% python3 -q
>>> import numpy as np
>>> np.set_printoptions(precision=4, suppress=True, linewidth=200, legacy="1.25")
>>> X = np.array([[1, -2, 4, -8], [1, -1, 1, -1], [1, 0, 0, 0]])
>>> f = np.array([0, 2])
>>> np.cross(X[1, :3], X[0, :3])
array([-2, -3, -1])
>>> np.polyval(f, X[1])
array([2, 2, 2, 2])
>>> arr = np.load("x.npy")
>>> arr
array([[ 0.,  0.],
       [ 0., -1.]])
>>> np.linalg.matrix_power(arr - np.diag(np.diag(arr)), 2)
array([[0., 0.],
       [0., 0.]])
>>> np.prod(np.diag(arr)), round(float(np.linalg.det(arr)), 4)
(-0.0, 0.0)
>>> np.sort(np.linalg.eigvals(arr))
array([-1.,  0.])
>>> np.linalg.matrix_rank(arr, rtol=0.1)
1
>>> [round(float(x), 4) for x in np.linalg.svd(arr, compute_uv=False)[:3]]
[1.0, 0.0]
>>> m1 = np.array([[6, 2, -5], [3, -4, -5], [3, -2, -4]])
>>> m1
array([[ 6,  2, -5],
       [ 3, -4, -5],
       [ 3, -2, -4]])
>>> M2 = m1[0, 0] * m1[1:] - np.outer(m1[1:, 0], m1[0])
>>> M2
array([[  0, -30, -15],
       [  0, -18,  -9]])
>>> m1[:, 0] / m1[0, 0]
array([1. , 0.5, 0.5])
>>> rng = np.random.default_rng(4713)
>>> idx = rng.permutation(3)
>>> idx
array([2, 1, 0])
>>> M2 = m1[idx][:, idx]
>>> np.diag(M2)
array([-4, -4,  6])
>>> np.trace(M2)
-2
>>> np.allclose(M2, m1)
False
>>> A = np.loadtxt("arr.csv", delimiter=",")
>>> A
array([[ 0.3333, -0.3333,  0.3333],
       [-0.3333,  0.3333, -0.3333],
       [ 0.3333, -0.3333,  0.3333]])
>>> evals, evecs = np.linalg.eigh(A)
>>> vec = np.array([2, 0, 0])
>>> np.linalg.eigvalsh(A[1:, 1:])
array([0.    , 0.6667])
>>> np.round(vec @ A @ vec, 4)
1.3333
>>> (np.sign(evecs[:, -1].round(6)) == np.sign(evecs[0, -1].round(6))).astype(int)
array([1, 0, 1])
>>> w1 = np.array([[0, -1, 0], [2, -1, -1], [-2, 1, 1], [0, -2, 1]])
>>> c = np.array([-3, -4, 7])
>>> H = np.maximum(X @ w1 + c, 0)
>>> np.linalg.matrix_rank(H)
2
>>> H
array([[ 0, 17,  5],
       [ 0,  0,  8],
       [ 0,  0,  7]])
>>> (H > 0).mean(axis=0)
array([0.    , 0.3333, 1.    ])
>>> (H > 0).astype(int)
array([[0, 1, 1],
       [0, 0, 1],
       [0, 0, 1]])
>>> basis = np.array([[-6, 1], [-6, -2], [7, -8]])
>>> (H @ basis).round(6).argmax(axis=1)
array([0, 0, 0])
>>> H @ basis
array([[-67, -74],
       [ 56, -64],
       [ 49, -56]])
>>> w1 @ basis
array([[  6,   2],
       [-13,  12],
       [ 13, -12],
       [ 19,  -4]])
>>> F = np.load("m.npy")
>>> F
array([[ 0.3971, -0.3088, -0.2206,  0.3088],
       [-0.3088,  0.2402,  0.1716, -0.2402],
       [-0.2206,  0.1716,  0.1225, -0.1716],
       [ 0.3088, -0.2402, -0.1716,  0.2402]])
>>> round(np.linalg.det(m1[::-1]), 4)
0.0
>>> np.kron(np.eye(2, dtype=int), m1)
array([[ 6,  2, -5,  0,  0,  0],
       [ 3, -4, -5,  0,  0,  0],
       [ 3, -2, -4,  0,  0,  0],
       [ 0,  0,  0,  6,  2, -5],
       [ 0,  0,  0,  3, -4, -5],
       [ 0,  0,  0,  3, -2, -4]])
>>> np.round(np.poly(m1), 4) + 0
array([  1.,   2., -33.,   0.])
>>> round(float(np.linalg.det(2 * m1)), 4), round(float(np.linalg.det(m1)), 4)
(-0.0, -0.0)
>>> round(float(np.linalg.eigvals(m1).sum().real), 4)
-2.0
>>> np.einsum("ij,ji->", m1, m1)
70
